In [1]: import numpy as np

In [2]: np.set_printoptions(suppress=True, linewidth=120)

In [3]: J = np.array([[2, 0, 0], [3, 2, 0], [1, 1, 3]])

In [4]: # triangular, det is the product of the diagonal

In [5]: B = J / np.sqrt((J ** 2).mean(axis=1, keepdims=True))

In [6]: print(B[0].round(2))
[1.73 0.   0.  ]

In [7]: print(np.linalg.matrix_rank(B) == np.linalg.matrix_rank(J))
True

In [8]: print(np.round(J - J.mean(axis=1, keepdims=True), 2))
[[ 1.33 -0.67 -0.67]
 [ 1.33  0.33 -1.67]
 [-0.67 -0.67  1.33]]

In [9]: print(np.round(np.linalg.eigvals(J).sum().real, 2))
7.0

In [10]: print(np.einsum("ii->", J))
7

In [11]: print(np.round(np.linalg.det(2 * J), 2), round(np.linalg.det(J), 2))
96.0 12.0

In [12]: print(np.einsum("ij,ji->", J, J))
17

In [13]: print(np.poly(J))
[  1.  -7.  16. -12.]

In [14]: print(np.round(np.sort(np.abs(np.linalg.eigvals(J))), 2))
[2. 2. 3.]

In [15]: print(np.trace(J))
7

In [16]: print(np.allclose(J @ J.T, J.T @ J))
False

In [17]: print(np.round(np.abs(np.linalg.eigvals(J)).max(), 2))
3.0

In [18]: print(round(np.linalg.det(J), 2))
12.0

In [19]: vals, V = np.linalg.eig(J)

In [20]: print(np.prod(vals))
12.0

In [21]: print(np.round(np.sort(np.linalg.eigvals(J.T)), 2))
[2. 2. 3.]

In [22]: print(J @ V[:, 0] - vals[0] * V[:, 0])
[0. 0. 0.]

In [23]: print(np.round(np.sort(np.linalg.eigvals(J @ J)), 2))
[4. 4. 9.]

In [24]: q, _ = np.linalg.qr(np.array([[1.2, 1.2, -0.3], [0.5, -0.5, -0.9], [0.7, -1.0, 1.5]]))

In [25]: V, _ = np.linalg.qr(np.array([[0.7, 0.1, 0.1, -0.9],
    ...:     [1.1, 0.2, 1.5, 0.5],
    ...:     [0.5, -0.9, -1.3, -0.1],
    ...:     [-0.3, 0.3, -0.4, 2.4]]))

In [26]: sig = 20 * 0.2 ** np.arange(3)

In [27]: K = q[:, :3] * sig @ V[:3]

In [28]: print(K.round(2))
[[  6.16   2.38 -10.95  10.3 ]
 [  4.73   1.24  -3.93   3.05]
 [  6.73   3.2   -4.95   4.29]]

In [29]: print(np.diff(J, axis=0))
[[ 1  2  0]
 [-2 -1  3]]

In [30]: print(np.abs(J).max())
3

In [31]: print(round(np.linalg.norm(J), 2))
5.29

In [32]: print(np.count_nonzero(J))
6

In [33]: print(J.shape)
(3, 3)

In [34]: print(J - J[0])
[[ 0  0  0]
 [ 1  2  0]
 [-1  1  3]]

In [35]: print(J.mean(axis=0))
[2. 1. 1.]

In [36]: print(np.unravel_index(np.abs(J).argmax(), J.shape))
(np.int64(1), np.int64(0))
